>>> import numpy as np
>>> from numpy import linalg as LA
>>> np.set_printoptions(suppress=True, linewidth=100)
>>> def rnd(a):
...     return np.round(a, 4) + 0
... 
>>> E = np.load("a.npy")
>>> E
array([[4., 0., 0., 0., 3., 0., 0.],
       [0., 4., 3., 3., 0., 0., 0.],
       [0., 3., 4., 3., 0., 0., 0.],
       [0., 3., 3., 4., 0., 0., 0.],
       [3., 0., 0., 0., 4., 0., 0.],
       [0., 0., 0., 0., 0., 4., 3.],
       [0., 0., 0., 0., 0., 3., 4.]])
>>> T = np.stack([E, -3 * E, E[::-1]])
>>> print(LA.matrix_rank(T))
[7 7 7]
>>> np.einsum("bij,cij->bc", T, T)
array([[ 202., -606.,   34.],
       [-606., 1818., -102.],
       [  34., -102.,  202.]])
>>> Q, r_ = LA.qr(E)
>>> Q.shape, r_.shape
((7, 7), (7, 7))
>>> rnd(Q.T @ Q)
array([[1., 0., 0., 0., 0., 0., 0.],
       [0., 1., 0., 0., 0., 0., 0.],
       [0., 0., 1., 0., 0., 0., 0.],
       [0., 0., 0., 1., 0., 0., 0.],
       [0., 0., 0., 0., 1., 0., 0.],
       [0., 0., 0., 0., 0., 1., 0.],
       [0., 0., 0., 0., 0., 0., 1.]])
>>> rnd(Q)
array([[-0.8   ,  0.    ,  0.    ,  0.    , -0.6   ,  0.    ,  0.    ],
       [ 0.    , -0.686 ,  0.6286, -0.3665,  0.    ,  0.    ,  0.    ],
       [ 0.    , -0.5145, -0.7752, -0.3665,  0.    ,  0.    ,  0.    ],
       [ 0.    , -0.5145, -0.0629,  0.8552,  0.    ,  0.    ,  0.    ],
       [-0.6   ,  0.    ,  0.    ,  0.    ,  0.8   ,  0.    ,  0.    ],
       [ 0.    ,  0.    ,  0.    ,  0.    ,  0.    , -0.8   , -0.6   ],
       [ 0.    ,  0.    ,  0.    ,  0.    ,  0.    , -0.6   ,  0.8   ]])
>>> F = np.array([[-1.0, -4.0], [0.0, 3.0]])
>>> rng = np.random.default_rng(3157)
>>> lab = rng.permutation(2)
>>> lab
array([1, 0])
>>> Y = F[lab][:, lab]
>>> rnd(np.sort(np.abs(LA.eigvals(Y))))
array([1., 3.])
>>> rnd(LA.det(Y)), rnd(LA.det(F[lab]))
(np.float64(-3.0), np.float64(3.0))
>>> np.diag(Y)
array([ 3., -1.])
>>> print(np.trace(Y))
2.0
>>> F @ F
array([[ 1., -8.],
       [ 0.,  9.]])
>>> np.allclose(F, F.T)
False
>>> (F + F.T) / 2
array([[-1., -2.],
       [-2.,  3.]])
>>> rnd(LA.matrix_power(F, 2))
array([[ 1., -8.],
       [ 0.,  9.]])
>>> rnd(np.sort(np.abs(LA.eigvals(F))))
array([1., 3.])
>>> print(np.trace(F))
2.0
>>> (F - F.T) / 2
array([[ 0., -2.],
       [ 2.,  0.]])
>>> rnd(LA.det(F))
np.float64(-3.0)
>>> Y = np.array([[3, -1, 3], [0, 2, -2]])
>>> Y.T @ F.T
array([[-3.,  0.],
       [-7.,  6.],
       [ 5., -6.]])
>>> LA.matrix_rank(F @ Y)
np.int64(2)
>>> print(F @ Y)
[[-3. -7.  5.]
 [ 0.  6. -6.]]
>>> Y @ F
Traceback (most recent call last):
  File "<python-input-34>", line 1, in <module>
    Y @ F
    ~~^~~
ValueError: matmul: Input operand 1 has a mismatch in its core dimension 0, with gufunc signature (n?,k),(k,m?)->(n?,m?) (size 2 is different from 3)
>>> LA.matrix_rank(np.vstack([F, Y.T]))
np.int64(2)
